>>> import numpy as np
>>> np.set_printoptions(suppress=True, linewidth=120)
>>> def rd(a):
...     return np.round(a, 2) + 0
... 
>>> E = np.load("x.npy")
>>> E
array([[0., 4., 0., 0., 0., 0., 0., 0., 0., 0.],
       [4., 1., 4., 0., 0., 0., 0., 0., 0., 0.],
       [0., 4., 0., 4., 0., 0., 0., 0., 0., 0.],
       [0., 0., 4., 1., 4., 0., 0., 0., 0., 0.],
       [0., 0., 0., 4., 0., 4., 0., 0., 0., 0.],
       [0., 0., 0., 0., 4., 2., 4., 0., 0., 0.],
       [0., 0., 0., 0., 0., 4., 2., 4., 0., 0.],
       [0., 0., 0., 0., 0., 0., 4., 1., 4., 0.],
       [0., 0., 0., 0., 0., 0., 0., 4., 2., 4.],
       [0., 0., 0., 0., 0., 0., 0., 0., 4., 1.]])
>>> # symmetric
>>> [round(float(np.linalg.det(E[:i, :i])), 2) + 0 for i in range(1, 11)]
[0.0, -16.0, 0.0, 256.0, 0.0, -4096.0, -8192.0, 57344.0, 245760.0, -671744.0]
>>> feats = np.load("sample17.npy")
>>> rd(feats)
array([[-0.03,  0.97, -0.47,  4.26,  2.68],
       [ 2.09,  1.8 ,  0.98,  2.06,  1.97],
       [-1.2 ,  3.36, -0.33,  3.58,  3.07],
       [ 5.75,  5.35,  4.2 , -3.15,  0.75],
       [-3.41, -0.02, -2.68,  7.56,  3.8 ],
       [ 1.71,  4.76,  1.76,  0.39,  2.1 ],
       [ 2.74, -0.85,  0.46,  3.32,  1.75],
       [ 8.28,  0.54,  4.  , -1.91, -0.09],
       [ 2.31,  1.96,  1.16,  1.78,  1.9 ],
       [ 3.38,  1.64,  1.65,  1.16,  1.54],
       [ 6.23,  4.47,  4.17, -2.93,  0.59],
       [ 1.82,  3.44,  1.38,  1.18,  2.06],
       [ 1.42,  1.09,  0.37,  3.06,  2.19],
       [ 4.78,  6.74,  4.12, -3.32,  1.07],
       [ 4.83,  7.78,  4.5 , -4.05,  1.06],
       [ 1.35,  1.91,  0.61,  2.57,  2.22],
       [-1.53,  0.21, -1.56,  5.94,  3.18],
       [ 4.32,  4.13,  3.  , -1.23,  1.23],
       [ 3.36,  3.19,  2.15,  0.15,  1.55],
       [-0.56,  0.31, -0.98,  5.11,  2.85],
       [-2.16,  0.81, -1.71,  6.03,  3.39],
       [-0.42,  3.73,  0.23,  2.73,  2.81],
       [ 0.44, -1.53, -1.05,  5.57,  2.52],
       [ 1.51,  2.98,  1.06,  1.73,  2.16],
       [ 2.33,  1.56,  1.04,  2.04,  1.89],
       [ 5.24,  4.44,  3.61, -2.15,  0.92],
       [ 1.44, -0.28, -0.07,  3.96,  2.19],
       [ 0.65, -0.74, -0.66,  4.87,  2.45],
       [ 3.37,  3.72,  2.33, -0.21,  1.54],
       [ 6.73,  1.49,  3.45, -1.33,  0.42],
       [ 0.95, -1.13, -0.62,  4.9 ,  2.35],
       [ 3.08,  0.15,  0.98,  2.4 ,  1.64],
       [-0.36, -1.7 , -1.55,  6.3 ,  2.79]])
>>> # looks like rank 3
>>> rank = np.linalg.matrix_rank(feats)
>>> rank
np.int64(3)
>>> ns = np.linalg.svd(feats)[2][rank:].T
>>> rd(ns @ ns.T)
array([[ 0.15,  0.1 , -0.34, -0.02, -0.05],
       [ 0.1 ,  0.13, -0.17,  0.11, -0.25],
       [-0.34, -0.17,  0.79,  0.14, -0.02],
       [-0.02,  0.11,  0.14,  0.23, -0.38],
       [-0.05, -0.25, -0.02, -0.38,  0.7 ]])
>>> [int(np.linalg.matrix_rank(feats[:, :j + 1])) for j in range(5)]
[1, 2, 3, 3, 3]
>>> labels = feats[:, 3] > np.median(feats[:, 3])
>>> r0 = feats[labels].mean(axis=0) - feats[~labels].mean(axis=0)
>>> rd((((feats - feats.mean(axis=0)) @ r0 > 0) == labels).mean())
np.float64(0.94)
>>> labels.astype(int)
array([1, 0, 1, 0, 1, 0, 1, 0, 0, 0, 0, 0, 1, 0, 0, 1, 1, 0, 0, 1, 1, 1, 1, 0, 0, 0, 1, 1, 0, 0, 1, 1, 1])
>>> np.argsort(-np.abs(r0).round(6), kind="stable")
array([3, 0, 2, 1, 4])
>>> t = np.deg2rad(36)
>>> mat = np.eye(10)
>>> mat[np.ix_([3, 9], [3, 9])] = [[np.cos(t), -np.sin(t)], [np.sin(t), np.cos(t)]]
>>> rd(mat)
array([[ 1.  ,  0.  ,  0.  ,  0.  ,  0.  ,  0.  ,  0.  ,  0.  ,  0.  ,  0.  ],
       [ 0.  ,  1.  ,  0.  ,  0.  ,  0.  ,  0.  ,  0.  ,  0.  ,  0.  ,  0.  ],
       [ 0.  ,  0.  ,  1.  ,  0.  ,  0.  ,  0.  ,  0.  ,  0.  ,  0.  ,  0.  ],
       [ 0.  ,  0.  ,  0.  ,  0.81,  0.  ,  0.  ,  0.  ,  0.  ,  0.  , -0.59],
       [ 0.  ,  0.  ,  0.  ,  0.  ,  1.  ,  0.  ,  0.  ,  0.  ,  0.  ,  0.  ],
       [ 0.  ,  0.  ,  0.  ,  0.  ,  0.  ,  1.  ,  0.  ,  0.  ,  0.  ,  0.  ],
       [ 0.  ,  0.  ,  0.  ,  0.  ,  0.  ,  0.  ,  1.  ,  0.  ,  0.  ,  0.  ],
       [ 0.  ,  0.  ,  0.  ,  0.  ,  0.  ,  0.  ,  0.  ,  1.  ,  0.  ,  0.  ],
       [ 0.  ,  0.  ,  0.  ,  0.  ,  0.  ,  0.  ,  0.  ,  0.  ,  1.  ,  0.  ],
       [ 0.  ,  0.  ,  0.  ,  0.59,  0.  ,  0.  ,  0.  ,  0.  ,  0.  ,  0.81]])
>>> # orthonormal columns
>>> x0 = np.array([0, 0, 0, -1, -2, 2, 2, -2, -1, 1])
>>> rd(np.linalg.norm(x0)), rd(np.linalg.norm(mat @ x0))
(np.float64(4.36), np.float64(4.36))
>>> rd(np.linalg.inv(mat))
array([[ 1.  ,  0.  ,  0.  ,  0.  ,  0.  ,  0.  ,  0.  ,  0.  ,  0.  ,  0.  ],
       [ 0.  ,  1.  ,  0.  ,  0.  ,  0.  ,  0.  ,  0.  ,  0.  ,  0.  ,  0.  ],
       [ 0.  ,  0.  ,  1.  ,  0.  ,  0.  ,  0.  ,  0.  ,  0.  ,  0.  ,  0.  ],
       [ 0.  ,  0.  ,  0.  ,  0.81,  0.  ,  0.  ,  0.  ,  0.  ,  0.  ,  0.59],
       [ 0.  ,  0.  ,  0.  ,  0.  ,  1.  ,  0.  ,  0.  ,  0.  ,  0.  ,  0.  ],
       [ 0.  ,  0.  ,  0.  ,  0.  ,  0.  ,  1.  ,  0.  ,  0.  ,  0.  ,  0.  ],
       [ 0.  ,  0.  ,  0.  ,  0.  ,  0.  ,  0.  ,  1.  ,  0.  ,  0.  ,  0.  ],
       [ 0.  ,  0.  ,  0.  ,  0.  ,  0.  ,  0.  ,  0.  ,  1.  ,  0.  ,  0.  ],
       [ 0.  ,  0.  ,  0.  ,  0.  ,  0.  ,  0.  ,  0.  ,  0.  ,  1.  ,  0.  ],
       [ 0.  ,  0.  ,  0.  , -0.59,  0.  ,  0.  ,  0.  ,  0.  ,  0.  ,  0.81]])
>>> rd(np.sort(np.abs(np.degrees(np.angle(np.linalg.eigvals(mat))))))
array([ 0.,  0.,  0.,  0.,  0.,  0.,  0.,  0., 36., 36.])
>>> F = np.load("block19.npy")
>>> F
array([[-10., -16.,  10.,   7.],
       [ -2., -41.,  20.,  14.],
       [ -2., -50.,  29.,  14.],
       [ -2., -50.,  30.,  13.]])
>>> rd(np.linalg.norm(F[1], 1)), rd(np.linalg.norm(F[1], np.inf))
(np.float64(77.0), np.float64(41.0))
>>> rd(np.linalg.norm(F, "nuc"))
np.float64(112.85)
>>> rd(np.linalg.norm(F, 1)), rd(np.linalg.norm(F, np.inf))
(np.float64(157.0), np.float64(95.0))
>>> rd(np.linalg.norm(F[1] - F[3]))
np.float64(13.49)
>>> A2 = F[0, 0] * F[1:] - np.outer(F[1:, 0], F[0])
>>> A2
array([[   0.,  378., -180., -126.],
       [   0.,  468., -270., -126.],
       [   0.,  468., -280., -116.]])
>>> np.flatnonzero(~A2.round(6).any(axis=1))
array([], dtype=int64)
>>> r0 = np.array([3, 9, 3, 4, 7, 0, -2]) + 0.5
>>> J = np.outer(r0, r0) / (r0 @ r0)
>>> rd(J)
array([[ 0.06,  0.17,  0.06,  0.08,  0.14,  0.01, -0.03],
       [ 0.17,  0.47,  0.17,  0.22,  0.37,  0.02, -0.07],
       [ 0.06,  0.17,  0.06,  0.08,  0.14,  0.01, -0.03],
       [ 0.08,  0.22,  0.08,  0.1 ,  0.17,  0.01, -0.03],
       [ 0.14,  0.37,  0.14,  0.17,  0.29,  0.02, -0.06],
       [ 0.01,  0.02,  0.01,  0.01,  0.02,  0.  ,  0.  ],
       [-0.03, -0.07, -0.03, -0.03, -0.06,  0.  ,  0.01]])
>>> # symmetric, so the eigenvalues are real
>>> w, vecs = np.linalg.eigh(J)
>>> rd(np.linalg.eigvalsh(J @ J))
array([0., 0., 0., 0., 0., 0., 1.])
>>> np.unique(w.round(6) + 0, return_counts=True)[1]
array([6, 1])
>>> rd(w)
array([0., 0., 0., 0., 0., 0., 1.])
>>> rd(np.linalg.eigvalsh(J + 3 * np.eye(7)))
array([3., 3., 3., 3., 3., 3., 4.])
>>> np.abs(vecs[:, -1]).round(6).argmax()
np.int64(1)
>>> rd(w.sum()), np.trace(J)
(np.float64(1.0), np.float64(1.0))
>>> rd(vecs.T @ vecs)
array([[1., 0., 0., 0., 0., 0., 0.],
       [0., 1., 0., 0., 0., 0., 0.],
       [0., 0., 1., 0., 0., 0., 0.],
       [0., 0., 0., 1., 0., 0., 0.],
       [0., 0., 0., 0., 1., 0., 0.],
       [0., 0., 0., 0., 0., 1., 0.],
       [0., 0., 0., 0., 0., 0., 1.]])
